>>> import numpy as np
>>> np.set_printoptions(precision=3, suppress=True, linewidth=140)
>>> out = np.array([[-2, 1, 0], [1, -1, 0]])
>>> data = out.T @ out
>>> print(data)
[[ 5 -3  0]
 [-3  2  0]
 [ 0  0  0]]
>>> np.linalg.lstsq(data[:-1].T, data[-1])[2]
np.int32(2)
>>> np.unique(data.round(6), axis=0).shape
(3, 3)
>>> print(data @ np.linalg.pinv(data) @ data)
[[ 5. -3.  0.]
 [-3.  2.  0.]
 [ 0.  0.  0.]]
>>> vec = np.array([4, 3, 2])
>>> (data * vec).sum(axis=1)
array([11, -6,  0])
>>> print((data @ vec).argmax())
0
>>> data * vec
array([[ 20,  -9,   0],
       [-12,   6,   0],
       [  0,   0,   0]])
>>> np.linalg.norm(data @ vec) <= np.linalg.norm(data, 2) * np.linalg.norm(vec) + 1e-9
np.True_
>>> np.einsum("ij,j->i", data, vec)
array([11, -6,  0])
>>> data @ (2 * vec)
array([ 22, -12,   0])
>>> m1 = np.load("x.npy")
>>> m1
array([[-2.,  1.,  1.,  1.,  1.,  1.,  1.,  1.],
       [ 1., -2.,  1.,  1.,  1.,  1.,  1.,  1.],
       [ 1.,  1., -2.,  1.,  1.,  1.,  1.,  1.],
       [ 1.,  1.,  1., -2.,  1.,  1.,  1.,  1.],
       [ 1.,  1.,  1.,  1., -2.,  1.,  1.,  1.],
       [ 1.,  1.,  1.,  1.,  1., -2.,  1.,  1.],
       [ 1.,  1.,  1.,  1.,  1.,  1., -2.,  1.],
       [ 1.,  1.,  1.,  1.,  1.,  1.,  1., -2.]])
>>> ev, evecs = np.linalg.eigh(m1)
>>> vec = np.array([3, 3, 3, -2, 1, 3, 2, -1])
>>> np.round(vec @ m1 @ vec / (vec @ vec), 3), np.round(ev[0], 3), np.round(ev[-1], 3)
(np.float64(0.13), np.float64(-3.0), np.float64(5.0))
>>> print(evecs * np.abs(ev) @ evecs.T)
[[3.25 0.25 0.25 0.25 0.25 0.25 0.25 0.25]
 [0.25 3.25 0.25 0.25 0.25 0.25 0.25 0.25]
 [0.25 0.25 3.25 0.25 0.25 0.25 0.25 0.25]
 [0.25 0.25 0.25 3.25 0.25 0.25 0.25 0.25]
 [0.25 0.25 0.25 0.25 3.25 0.25 0.25 0.25]
 [0.25 0.25 0.25 0.25 0.25 3.25 0.25 0.25]
 [0.25 0.25 0.25 0.25 0.25 0.25 3.25 0.25]
 [0.25 0.25 0.25 0.25 0.25 0.25 0.25 3.25]]
>>> np.abs(m1).sum(axis=1).max(), round(np.abs(ev).max(), 3)
(np.float64(9.0), np.float64(5.0))
>>> ev, evecs = np.linalg.eigh(m1)
>>> np.linalg.eigvalsh(m1 @ m1)
array([ 9.,  9.,  9.,  9.,  9.,  9.,  9., 25.])
>>> print(np.round(evecs.T @ m1 @ evecs, 3) + 0)
[[-3.  0.  0.  0.  0.  0.  0.  0.]
 [ 0. -3.  0.  0.  0.  0.  0.  0.]
 [ 0.  0. -3.  0.  0.  0.  0.  0.]
 [ 0.  0.  0. -3.  0.  0.  0.  0.]
 [ 0.  0.  0.  0. -3.  0.  0.  0.]
 [ 0.  0.  0.  0.  0. -3.  0.  0.]
 [ 0.  0.  0.  0.  0.  0. -3.  0.]
 [ 0.  0.  0.  0.  0.  0.  0.  5.]]
>>> np.round(evecs.T @ evecs, 3) + 0
array([[1., 0., 0., 0., 0., 0., 0., 0.],
       [0., 1., 0., 0., 0., 0., 0., 0.],
       [0., 0., 1., 0., 0., 0., 0., 0.],
       [0., 0., 0., 1., 0., 0., 0., 0.],
       [0., 0., 0., 0., 1., 0., 0., 0.],
       [0., 0., 0., 0., 0., 1., 0., 0.],
       [0., 0., 0., 0., 0., 0., 1., 0.],
       [0., 0., 0., 0., 0., 0., 0., 1.]])
>>> np.abs(evecs[:, -1])
array([0.354, 0.354, 0.354, 0.354, 0.354, 0.354, 0.354, 0.354])
>>> (ev > 1e-8).sum(), (ev < -1e-8).sum()
(np.int64(1), np.int64(7))
>>> round(ev.sum(), 3), np.trace(m1)
(np.float64(-16.0), np.float64(-16.0))
>>> out = np.array([[1, 1], [1, -1]])
>>> rng = np.random.default_rng(52198)
>>> arr = np.kron(out, np.kron(out, out))[rng.permutation(8)][:3]
>>> print(arr)
[[ 1  1  1  1  1  1  1  1]
 [ 1 -1  1 -1 -1  1 -1  1]
 [ 1  1 -1 -1 -1 -1  1  1]]
>>> out = arr / np.linalg.norm(arr, axis=1, keepdims=True)
>>> C2 = out @ out.T
>>> print(C2.round(3) + 0)
[[1. 0. 0.]
 [0. 1. 0.]
 [0. 0. 1.]]
>>> print(C2[0].round(3) + 0)
[1. 0. 0.]
>>> out = arr + rng.integers(-2, 3, (3, 2)) @ rng.integers(-2, 3, (2, 8))
>>> out
array([[ 0,  2,  4,  3,  4,  4,  2,  5],
       [ 1, -1,  0, -1, -2, -1, -2, -1],
       [-1,  3,  2,  3,  2, -1,  0,  3]])
>>> np.linalg.matrix_rank(out - arr, tol=1e-8)
np.int64(2)
>>> C2 = arr.T @ arr
>>> np.linalg.svd(arr, compute_uv=False) ** 2
array([8., 8., 8.])
>>> np.trace(C2), (arr ** 2).sum()
(np.int64(24), np.int64(24))
>>> np.linalg.matrix_rank(C2)
np.int64(3)
>>> X = np.load("run16.npy")
>>> print(X)
[[ 0.139 -0.235  0.993 -0.661  0.089  0.824]
 [ 0.118  0.132  0.007  0.167  0.015 -0.02 ]
 [ 0.014  0.73  -1.032  1.01  -0.091 -1.237]
 [-0.276  0.132 -1.258  0.677 -0.15  -0.904]]
>>> w1 = np.array([[1, 3, 2, 0, 3],
...     [0, 2, 3, 0, 3],
...     [2, 2, 2, 3, 2],
...     [1, 2, 1, 2, 3],
...     [2, 3, 3, 2, 2],
...     [3, 0, 0, 3, 1]])
>>> c = np.array([0, 0, -1, -1, -2])
>>> hid = np.maximum(X @ w1 + c, 0)
>>> (hid > 0).astype(int)
array([[1, 1, 1, 1, 0],
       [1, 1, 0, 0, 0],
       [0, 1, 0, 0, 0],
       [0, 0, 0, 0, 0]])
>>> print((hid > 0).mean(axis=0))
[0.5  0.75 0.25 0.25 0.  ]
>>> cent = np.array([[-2, 0, 3], [-1, 1, 0], [2, 0, -3], [2, -2, -3], [-3, -3, 3]])
>>> hid @ cent
array([[-2.162, -5.736,  1.926],
       [-1.549,  1.011,  0.807],
       [-1.185,  1.185,  0.   ],
       [ 0.   ,  0.   ,  0.   ]])
>>> ev, evecs = np.linalg.eigh(data)
>>> vec = np.array([-1, -5, -1])
>>> (np.sign(evecs[:, -1].round(6)) == np.sign(evecs[0, -1].round(6))).astype(int)
array([1, 0, 0])
>>> evecs * np.maximum(ev, 0) @ evecs.T
array([[ 5., -3.,  0.],
       [-3.,  2.,  0.],
       [ 0.,  0.,  0.]])
>>> vec @ data @ vec
np.int64(25)
>>> C2 = X.T @ X
>>> (X @ X.T).shape
(4, 4)
>>> np.linalg.svd(X, compute_uv=False) ** 2
array([8.999, 0.361, 0.014, 0.001])
>>> out = np.array([[-1, -1], [-1, 0], [2, 1], [-2, 1], [0, 1], [1, 2]])
>>> np.linalg.matrix_rank(X @ out)
np.int64(2)
>>> np.einsum("ij,ij->i", X, X)
array([2.184, 0.06 , 4.157, 2.974])
>>> np.einsum("ij->j", X)
array([-0.005,  0.759, -1.29 ,  1.193, -0.137, -1.337])
>>> np.einsum("ik,kj->ji", X, out)
array([[ 4.228, -0.59 , -6.065, -4.63 ],
       [ 1.93 ,  0.031, -2.601, -2.263]])
>>> np.linalg.matrix_rank(np.vstack([X, out.T]))
np.int64(6)
>>> F = np.load("data.npy")
>>> print(F)
[[-21 -21 -27   0 -27 -24 -18 -21]
 [  0   0   0   0   0   0   0   0]
 [-21 -21 -27   0 -27 -24 -18 -21]
 [ -7  -7  -9   0  -9  -8  -6  -7]]
>>> out = F[0, 0] * F[1:] - np.outer(F[1:, 0], F[0])
>>> out
array([[0, 0, 0, 0, 0, 0, 0, 0],
       [0, 0, 0, 0, 0, 0, 0, 0],
       [0, 0, 0, 0, 0, 0, 0, 0]])
>>> np.flatnonzero(~out.round(6).any(axis=1))
array([0, 1, 2])
>>> F[:, 0] / F[0, 0]
array([ 1.   , -0.   ,  1.   ,  0.333])
>>> np.linalg.matrix_rank(out), np.linalg.matrix_rank(F)
(np.int64(0), np.int64(1))
>>> vec = np.array([9, 4, 6, 2, 7, 4])
>>> h = np.maximum(X @ vec, 0)
>>> np.maximum(X @ vec, 0) - np.maximum(-X @ vec, 0)
array([  8.866,   1.991,  -6.711, -12.816])
>>> X.T @ h
array([ 1.467, -1.821,  8.818, -5.528,  0.819,  7.266])
>>> np.allclose(F[:-1].T @ np.linalg.lstsq(F[:-1].T, F[-1])[0], F[-1])
True
>>> print(np.abs(np.diag(np.linalg.qr(F)[1])) > 1e-9)
[ True False False False]
>>> round(float(np.trace(np.linalg.pinv(F) @ F)), 3)
1.0
>>> F @ np.linalg.pinv(F) @ F
array([[-21., -21., -27.,   0., -27., -24., -18., -21.],
       [  0.,   0.,   0.,   0.,   0.,   0.,   0.,   0.],
       [-21., -21., -27.,   0., -27., -24., -18., -21.],
       [ -7.,  -7.,  -9.,   0.,  -9.,  -8.,  -6.,  -7.]])
>>> mat = np.loadtxt("a.csv", delimiter=",")
>>> mat
array([[-0.026,  0.67 , -0.185, -0.188, -0.577,  0.069, -0.268],
       [-0.29 ,  0.075,  0.09 , -0.784,  0.247,  0.422,  0.207],
       [-0.026, -0.493, -0.412, -0.481, -0.225, -0.473, -0.28 ],
       [ 0.659, -0.287, -0.182, -0.046, -0.299,  0.584,  0.057],
       [ 0.106,  0.215,  0.297, -0.099, -0.266, -0.238,  0.062],
       [ 0.475,  0.4  , -0.465, -0.129,  0.447, -0.299,  0.304],
       [ 0.132,  0.113,  0.007, -0.005,  0.442,  0.176, -0.838],
       [ 0.475, -0.025,  0.671, -0.3  ,  0.011, -0.273, -0.067]])
>>> np.linalg.pinv(mat)
array([[-0.026, -0.29 , -0.026,  0.659,  0.106,  0.475,  0.132,  0.475],
       [ 0.67 ,  0.075, -0.493, -0.287,  0.215,  0.4  ,  0.113, -0.025],
       [-0.185,  0.09 , -0.412, -0.182,  0.297, -0.465,  0.007,  0.671],
       [-0.188, -0.784, -0.481, -0.046, -0.099, -0.129, -0.005, -0.3  ],
       [-0.577,  0.247, -0.225, -0.299, -0.266,  0.447,  0.442,  0.011],
       [ 0.069,  0.422, -0.473,  0.584, -0.238, -0.299,  0.176, -0.273],
       [-0.268,  0.207, -0.28 ,  0.057,  0.062,  0.304, -0.838, -0.067]])
>>> np.linalg.norm(mat, axis=0)
array([1., 1., 1., 1., 1., 1., 1.])
>>> np.linalg.svd(mat, compute_uv=False)
array([1., 1., 1., 1., 1., 1., 1.])
